In [1]: import numpy as np

In [2]: from numpy import linalg as LA

In [3]: np.set_printoptions(precision=2, suppress=True, linewidth=100, sign=" ")

In [4]: rng = np.random.default_rng(92393)

In [5]: K = np.eye(11, dtype=int)[rng.permutation(11)] * np.array([1, -1, 0, -2, -1, -3, 2, 1, 3, -1, -1])

In [6]: K
Out[6]: 
array([[ 0,  0,  0,  0,  0, -3,  0,  0,  0,  0,  0],
       [ 0,  0,  0,  0,  0,  0,  0,  0,  3,  0,  0],
       [ 0,  0,  0,  0,  0,  0,  0,  1,  0,  0,  0],
       [ 0,  0,  0,  0, -1,  0,  0,  0,  0,  0,  0],
       [ 0,  0,  0,  0,  0,  0,  2,  0,  0,  0,  0],
       [ 1,  0,  0,  0,  0,  0,  0,  0,  0,  0,  0],
       [ 0,  0,  0,  0,  0,  0,  0,  0,  0,  0,  0],
       [ 0,  0,  0, -2,  0,  0,  0,  0,  0,  0,  0],
       [ 0, -1,  0,  0,  0,  0,  0,  0,  0,  0,  0],
       [ 0,  0,  0,  0,  0,  0,  0,  0,  0, -1,  0],
       [ 0,  0,  0,  0,  0,  0,  0,  0,  0,  0, -1]])

In [7]: left, sig, Vt = LA.svd(K)

In [8]: V = Vt[:(sig > 1e-8).sum()]

In [9]: x0 = K[5] + 4 * K[6] + rng.integers(2) * np.eye(11)[0]

In [10]: x0
Out[10]: array([ 1.,  0.,  0.,  0.,  0.,  0.,  0.,  0.,  0.,  0.,  0.])

In [11]: np.diag(V.T @ V)
Out[11]: array([ 1.,  1.,  0.,  1.,  1.,  1.,  1.,  1.,  1.,  1.,  1.])

In [12]: LA.matrix_rank(np.vstack([K, x0]))
Out[12]: np.int64(10)

In [13]: V.T @ V
Out[13]: 
array([[ 1.,  0.,  0.,  0.,  0.,  0.,  0.,  0.,  0.,  0.,  0.],
       [ 0.,  1.,  0.,  0.,  0.,  0.,  0.,  0.,  0.,  0.,  0.],
       [ 0.,  0.,  0.,  0.,  0.,  0.,  0.,  0.,  0.,  0.,  0.],
       [ 0.,  0.,  0.,  1.,  0.,  0.,  0.,  0.,  0.,  0.,  0.],
       [ 0.,  0.,  0.,  0.,  1.,  0.,  0.,  0.,  0.,  0.,  0.],
       [ 0.,  0.,  0.,  0.,  0.,  1.,  0.,  0.,  0.,  0.,  0.],
       [ 0.,  0.,  0.,  0.,  0.,  0.,  1.,  0.,  0.,  0.,  0.],
       [ 0.,  0.,  0.,  0.,  0.,  0.,  0.,  1.,  0.,  0.,  0.],
       [ 0.,  0.,  0.,  0.,  0.,  0.,  0.,  0.,  1.,  0.,  0.],
       [ 0.,  0.,  0.,  0.,  0.,  0.,  0.,  0.,  0.,  1.,  0.],
       [ 0.,  0.,  0.,  0.,  0.,  0.,  0.,  0.,  0.,  0.,  1.]])

In [14]: m1 = np.array([[-0.7, 0.0, -0.2, 1.6, 1.7, -0.7, 0.2, 0.0],
    ...:     [-0.8, -1.1, -0.8, -1.0, -0.5, 0.1, 0.5, -0.4],
    ...:     [-0.6, -0.5, 1.0, 0.5, 1.3, -1.6, -1.3, 1.0],
    ...:     [-1.2, 1.0, 0.1, 0.1, 1.1, -0.5, -1.9, -0.9],
    ...:     [-2.0, 0.6, 0.9, 0.5, 0.6, 0.3, -1.8, 0.5],
    ...:     [-0.6, -0.6, -1.7, 0.5, -1.4, 0.7, 0.4, -0.7]])

In [15]: m1[1] = m1[3] + 0.1 * rng.normal(size=8)

In [16]: m1
Out[16]: 
array([[-0.7 ,  0.  , -0.2 ,  1.6 ,  1.7 , -0.7 ,  0.2 ,  0.  ],
       [-1.16,  1.13, -0.01,  0.28,  1.1 , -0.45, -1.96, -0.86],
       [-0.6 , -0.5 ,  1.  ,  0.5 ,  1.3 , -1.6 , -1.3 ,  1.  ],
       [-1.2 ,  1.  ,  0.1 ,  0.1 ,  1.1 , -0.5 , -1.9 , -0.9 ],
       [-2.  ,  0.6 ,  0.9 ,  0.5 ,  0.6 ,  0.3 , -1.8 ,  0.5 ],
       [-0.6 , -0.6 , -1.7 ,  0.5 , -1.4 ,  0.7 ,  0.4 , -0.7 ]])

In [17]: f, r1 = m1[0], m1[3]

In [18]: f @ f
Out[18]: np.float64(6.51)

In [19]: np.round(f @ r1, 2)
Out[19]: np.float64(2.82)

In [20]: p = (f @ r1) / (f @ f) * f

In [21]: r1 - p
Out[21]: array([-0.9 ,  1.  ,  0.19, -0.59,  0.36, -0.2 , -1.99, -0.9 ])

In [22]: round(float((r1 - p) @ f), 2)
Out[22]: -0.0

In [23]: p
Out[23]: array([-0.3 ,  0.  , -0.09,  0.69,  0.74, -0.3 ,  0.09,  0.  ])

In [24]: arr = np.load("run8.npy")

In [25]: arr
Out[25]: 
array([[ 1,  0,  0,  0,  0],
       [ 0,  0,  0,  1,  0],
       [ 0,  0,  0,  0,  1],
       [ 0,  0,  1,  0,  0],
       [ 0,  1,  0,  0,  0]])

In [26]: # rows sum to 1

In [27]: x0 = np.array([-1, -1, 1, 2, -2])

In [28]: 5 - LA.matrix_rank(arr - np.eye(5), tol=1e-8)
Out[28]: np.int64(2)

In [29]: np.sort(np.abs(np.degrees(np.angle(LA.eigvals(arr)))))
Out[29]: array([   0.,    0.,   90.,   90.,  180.])

In [30]: Y = arr / LA.norm(arr, axis=1, keepdims=True)

In [31]: C2 = Y @ Y.T

In [32]: (np.abs(C2) > 0.9).astype(int)
Out[32]: 
array([[ 1,  0,  0,  0,  0],
       [ 0,  1,  0,  0,  0],
       [ 0,  0,  1,  0,  0],
       [ 0,  0,  0,  1,  0],
       [ 0,  0,  0,  0,  1]])

In [33]: C2[0]
Out[33]: array([ 1.,  0.,  0.,  0.,  0.])

In [34]: Q, V = LA.qr(arr[:, :3])[0], LA.qr(arr[:, 3:])[0]

In [35]: sig = LA.svd(Q.T @ V, compute_uv=False)

In [36]: round(LA.norm(Q @ Q.T - V @ V.T, 2), 2)
Out[36]: np.float64(1.0)

In [37]: np.degrees(np.arccos(sig.clip(0, 1)))
Out[37]: array([ 90.,  90.])

In [38]: left, sig, Vt = LA.svd(arr, full_matrices=False)

In [39]: Vt @ Vt.T
Out[39]: 
array([[ 1.,  0.,  0.,  0.,  0.],
       [ 0.,  1.,  0.,  0.,  0.],
       [ 0.,  0.,  1.,  0.,  0.],
       [ 0.,  0.,  0.,  1.,  0.],
       [ 0.,  0.,  0.,  0.,  1.]])

In [40]: round(np.sqrt((sig ** 2).sum()), 2), round(LA.norm(arr), 2)
Out[40]: (np.float64(2.24), np.float64(2.24))

In [41]: left.T @ left
Out[41]: 
array([[ 1.,  0.,  0.,  0.,  0.],
       [ 0.,  1.,  0.,  0.,  0.],
       [ 0.,  0.,  1.,  0.,  0.],
       [ 0.,  0.,  0.,  1.,  0.],
       [ 0.,  0.,  0.,  0.,  1.]])

In [42]: (sig > 1e-8).sum()
Out[42]: np.int64(5)

In [43]: np.cumsum(sig ** 2) / np.sum(sig ** 2)
Out[43]: array([ 0.2,  0.4,  0.6,  0.8,  1. ])

In [44]: left.shape, sig.shape, Vt.shape
Out[44]: ((5, 5), (5,), (5, 5))

In [45]: A = np.load("w.npy")

In [46]: A
Out[46]: 
array([[ 0,  1,  0,  0],
       [ 1,  0,  1,  1],
       [ 0,  1,  0,  1],
       [ 0,  1,  1,  0]])

In [47]: evals, V = LA.eig(A)

In [48]: np.sort(LA.eigvals(LA.inv(A)))
Out[48]: array([-1.  , -0.68,  0.46,  3.21])

In [49]: round(np.prod(evals), 2)
Out[49]: np.float64(1.0)

In [50]: evals, V = LA.eigh(A)

In [51]: x0 = np.array([2, 0, 1, 0])

In [52]: (np.sign(V[:, -1].round(6)) == np.sign(V[0, -1].round(6))).astype(int)
Out[52]: array([ 1,  1,  1,  1])

In [53]: np.abs(A).sum(axis=1).max(), round(np.abs(evals).max(), 2)
Out[53]: (np.int64(3), np.float64(2.17))

In [54]: LA.eigvalsh(A[1:, 1:])
Out[54]: array([-1., -1.,  2.])

In [55]: V * np.abs(evals) @ V.T
Out[55]: 
array([[ 0.76, -0.12,  0.45,  0.45],
       [-0.12,  1.66,  0.33,  0.33],
       [ 0.45,  0.33,  1.27,  0.27],
       [ 0.45,  0.33,  0.27,  1.27]])

In [56]: x0 @ A @ x0 / (x0 @ x0), np.round(evals[0], 2), np.round(evals[-1], 2)
Out[56]: (np.float64(0.0), np.float64(-1.48), np.float64(2.17))

In [57]: Q = A.astype(float).copy()

In [58]: for j in range(4):
    ...:     Q[:, j] -= Q[:, :j] @ (Q[:, :j].T @ Q[:, j])
    ...:     Q[:, j] /= LA.norm(Q[:, j])
    ...: 

In [59]: Q.round(2) + 0
Out[59]: 
array([[ 0.  ,  0.58, -0.41, -0.71],
       [ 1.  ,  0.  ,  0.  ,  0.  ],
       [ 0.  ,  0.58, -0.41,  0.71],
       [ 0.  ,  0.58,  0.82,  0.  ]])

In [60]: np.round(Q.T @ Q, 2) + 0
Out[60]: 
array([[ 1.,  0.,  0.,  0.],
       [ 0.,  1.,  0.,  0.],
       [ 0.,  0.,  1.,  0.],
       [ 0.,  0.,  0.,  1.]])

In [61]: left, sig, Vt = LA.svd(A, full_matrices=False)

In [62]: sig
Out[62]: array([ 2.17,  1.48,  1.  ,  0.31])

In [63]: left.shape, sig.shape, Vt.shape
Out[63]: ((4, 4), (4,), (4, 4))

In [64]: np.round(Vt @ Vt.T, 2) + 0
Out[64]: 
array([[ 1.,  0.,  0.,  0.],
       [ 0.,  1.,  0.,  0.],
       [ 0.,  0.,  1.,  0.],
       [ 0.,  0.,  0.,  1.]])

In [65]: F = np.load("case4.npy")

In [66]: F
Out[66]: 
array([[ 0.24,  0.39,  0.08,  0.08,  0.08,  0.08],
       [ 0.39,  0.66,  0.13,  0.13,  0.13,  0.13],
       [ 0.08,  0.13,  0.03,  0.03,  0.03,  0.03],
       [ 0.08,  0.13,  0.03,  0.03,  0.03,  0.03],
       [ 0.08,  0.13,  0.03,  0.03,  0.03,  0.03],
       [ 0.08,  0.13,  0.03,  0.03,  0.03,  0.03]])

In [67]: left, sig, Vt = LA.svd(F)

In [68]: sig.round(2) + 0
Out[68]: array([ 1.,  0.,  0.,  0.,  0.,  0.])

In [69]: np.argmax(sig[:-1] / (sig[1:] + 1e-6)) + 1
Out[69]: np.int64(1)

In [70]: Y = left[:, :1] @ np.diag(sig[:1]) @ Vt[:1]

In [71]: LA.matrix_rank(Y)
Out[71]: np.int64(1)

In [72]: np.round(LA.norm(F - Y) / LA.norm(F), 2)
Out[72]: np.float64(0.0)

In [73]: round(float(np.abs(F - Y).max()), 2)
Out[73]: 0.0

In [74]: np.round(LA.norm(F - Y, 2), 2), np.round(sig[1], 2)
Out[74]: (np.float64(0.0), np.float64(0.0))

In [75]: W1 = np.array([[3, 0], [-1, 1], [0, -3], [-2, -1], [0, 5], [-2, -1]])

In [76]: beta = np.array([-1, 3])

In [77]: act = np.maximum(F @ W1 + beta, 0)

In [78]: (act > 0).astype(int)
Out[78]: 
array([[ 0,  1],
       [ 0,  1],
       [ 0,  1],
       [ 0,  1],
       [ 0,  1],
       [ 0,  1]])

In [79]: (act > 0).mean(axis=0)
Out[79]: array([ 0.,  1.])

In [80]: basis = np.array([[-9, -4, 0], [2, 5, 2]])

In [81]: (act @ basis).round(6).argmax(axis=1)
Out[81]: array([ 1,  1,  1,  1,  1,  1])
